>>> import numpy as np
>>> np.set_printoptions(precision=3, suppress=True, linewidth=140, legacy="1.25")
>>> F = np.load("w.npy")
>>> F
array([[ 4.106,  3.695,  0.411,  2.822,  2.   , -2.   , -0.305,  5.391],
       [ 0.323,  1.727, -1.404, -0.807,  2.   , -2.   , -2.273,  1.453],
       [-4.499, -0.235, -4.265, -6.53 ,  2.   , -2.   , -4.235, -2.469],
       [-1.931,  1.089, -3.02 , -4.04 ,  2.   , -2.   , -2.911,  0.179],
       [-1.882,  1.178, -3.06 , -4.119,  2.   , -2.   , -2.822,  0.355],
       [ 2.676,  2.993, -0.317,  1.367,  2.   , -2.   , -1.007,  3.986],
       [-1.435,  1.856, -3.291, -4.582,  2.   , -2.   , -2.144,  1.712],
       [ 1.749,  3.314, -1.565, -1.131,  2.   , -2.   , -0.686,  4.629],
       [-0.394,  1.651, -2.045, -2.091,  2.   , -2.   , -2.349,  1.302],
       [ 4.951,  3.945,  1.006,  4.012,  2.   , -2.   , -0.055,  5.89 ],
       [-0.432,  1.314, -1.746, -1.493,  2.   , -2.   , -2.686,  0.628],
       [ 0.794,  2.606, -1.812, -1.624,  2.   , -2.   , -1.394,  3.212]])
>>> # looks like rank 6
>>> rng = np.random.default_rng(68059)
>>> Y = F + rng.integers(-2, 3, (12, 3)) @ rng.integers(-2, 3, (3, 8))
>>> Y
array([[ -2.894,  -0.305,   0.411,   1.822,   1.   , -10.   ,   2.695,   2.391],
       [ -0.677,   3.727,  -7.404,  -4.807,   7.   ,  -4.   ,   6.727,   1.453],
       [-10.499,  -5.235,  -1.265,  -4.53 ,  -2.   ,  -8.   ,  -6.235,  -4.469],
       [  1.069,   2.089,  -2.02 ,  -2.04 ,   1.   ,   2.   ,  -5.911,   2.179],
       [ -0.882,   0.178,  -0.06 ,  -1.119,  -1.   ,   0.   ,  -7.822,   1.355],
       [ -4.324,  -2.007,   2.683,   1.367,  -1.   , -10.   ,  -2.007,  -0.014],
       [ -5.435,   1.856,  -7.291,  -9.582,   6.   ,  -8.   ,   5.856,  -1.288],
       [ -4.251,   0.314,  -0.565,  -4.131,   2.   , -10.   ,   1.314,  -0.371],
       [  3.606,   5.651,  -2.045,  -7.091,   6.   ,   0.   ,  -2.349,  -1.698],
       [  1.951,   2.945,   0.006,   2.012,   3.   ,  -6.   ,   2.945,   3.89 ],
       [ -0.432,   1.314,  -5.746,   1.507,   2.   ,   0.   ,   1.314,   5.628],
       [  6.794,   7.606,  -4.812,  -3.624,   6.   ,   4.   ,   0.606,   5.212]])
>>> print(np.linalg.matrix_rank(Y - F, tol=1e-8))
3
>>> np.linalg.cond(F) > 100
True
>>> np.argsort(-np.linalg.norm(F, axis=0).round(6), kind="stable")[:3]
array([3, 7, 0])
>>> round(float(np.linalg.norm(F, 2) / np.linalg.norm(F)), 3)
0.718
>>> [round(float(x), 3) for x in np.linalg.svd(F, compute_uv=False)[:3]]
[18.027, 17.224, 2.996]
>>> np.linalg.matrix_rank(F, rtol=0.1)
3
>>> U, sigma, VT = np.linalg.svd(F)
>>> vecs = VT[:(sigma > 1e-8).sum()]
>>> x = F[5] + 2 * F[4] + rng.integers(2) * np.eye(8)[6]
>>> x
array([-1.088,  5.349, -6.437, -6.871,  6.   , -6.   , -5.651,  4.696])
>>> np.round(vecs.T @ vecs, 3) + 0
array([[ 1.  ,  0.  ,  0.  ,  0.  ,  0.  ,  0.  ,  0.  ,  0.  ],
       [ 0.  ,  0.75,  0.  ,  0.  ,  0.25, -0.25,  0.25,  0.  ],
       [ 0.  ,  0.  ,  1.  ,  0.  ,  0.  ,  0.  ,  0.  ,  0.  ],
       [ 0.  ,  0.  ,  0.  ,  1.  ,  0.  ,  0.  ,  0.  ,  0.  ],
       [ 0.  ,  0.25,  0.  ,  0.  ,  0.25, -0.25, -0.25,  0.  ],
       [ 0.  , -0.25,  0.  ,  0.  , -0.25,  0.25,  0.25,  0.  ],
       [ 0.  ,  0.25,  0.  ,  0.  , -0.25,  0.25,  0.75,  0.  ],
       [ 0.  ,  0.  ,  0.  ,  0.  ,  0.  ,  0.  ,  0.  ,  1.  ]])
>>> np.linalg.matrix_rank(np.vstack([F, x]))
7
>>> print(np.diag(vecs.T @ vecs))
[1.   0.75 1.   1.   0.25 0.25 0.75 1.  ]
>>> print(np.allclose(vecs.T @ vecs @ x, x))
False
>>> np.round(np.trace(np.linalg.pinv(F) @ F), 3)
6.0
>>> F @ np.linalg.pinv(F) @ F
array([[ 4.106,  3.695,  0.411,  2.822,  2.   , -2.   , -0.305,  5.391],
       [ 0.323,  1.727, -1.404, -0.807,  2.   , -2.   , -2.273,  1.453],
       [-4.499, -0.235, -4.265, -6.53 ,  2.   , -2.   , -4.235, -2.469],
       [-1.931,  1.089, -3.02 , -4.04 ,  2.   , -2.   , -2.911,  0.179],
       [-1.882,  1.178, -3.06 , -4.119,  2.   , -2.   , -2.822,  0.355],
       [ 2.676,  2.993, -0.317,  1.367,  2.   , -2.   , -1.007,  3.986],
       [-1.435,  1.856, -3.291, -4.582,  2.   , -2.   , -2.144,  1.712],
       [ 1.749,  3.314, -1.565, -1.131,  2.   , -2.   , -0.686,  4.629],
       [-0.394,  1.651, -2.045, -2.091,  2.   , -2.   , -2.349,  1.302],
       [ 4.951,  3.945,  1.006,  4.012,  2.   , -2.   , -0.055,  5.89 ],
       [-0.432,  1.314, -1.746, -1.493,  2.   , -2.   , -2.686,  0.628],
       [ 0.794,  2.606, -1.812, -1.624,  2.   , -2.   , -1.394,  3.212]])
>>> mat = np.loadtxt("case15.csv", delimiter=",")
>>> mat
array([[0.368, 0.221, 0.221, 0.368],
       [0.221, 0.132, 0.132, 0.221],
       [0.221, 0.132, 0.132, 0.221],
       [0.368, 0.221, 0.221, 0.368]])
>>> r = np.linalg.matrix_rank(mat)
>>> print(r)
1
>>> ns = np.linalg.svd(mat)[2][r:].T
>>> print(ns @ ns.T)
[[ 0.632 -0.221 -0.221 -0.368]
 [-0.221  0.868 -0.132 -0.221]
 [-0.221 -0.132  0.868 -0.221]
 [-0.368 -0.221 -0.221  0.632]]
>>> np.round(mat @ ns, 3) + 0
array([[0., 0., 0.],
       [0., 0., 0.],
       [0., 0., 0.],
       [0., 0., 0.]])
>>> U, sigma, VT = np.linalg.svd(mat)
>>> vecs = VT[:(sigma > 1e-8).sum()]
>>> x = mat[2] + -2 * mat[3] + rng.integers(2) * np.eye(4)[1]
>>> x
array([-0.515, -0.309, -0.309, -0.515])
>>> vecs.T @ vecs
array([[0.368, 0.221, 0.221, 0.368],
       [0.221, 0.132, 0.132, 0.221],
       [0.221, 0.132, 0.132, 0.221],
       [0.368, 0.221, 0.221, 0.368]])
>>> np.allclose(vecs.T @ vecs @ x, x)
True
>>> print(np.diag(vecs.T @ vecs))
[0.368 0.132 0.132 0.368]
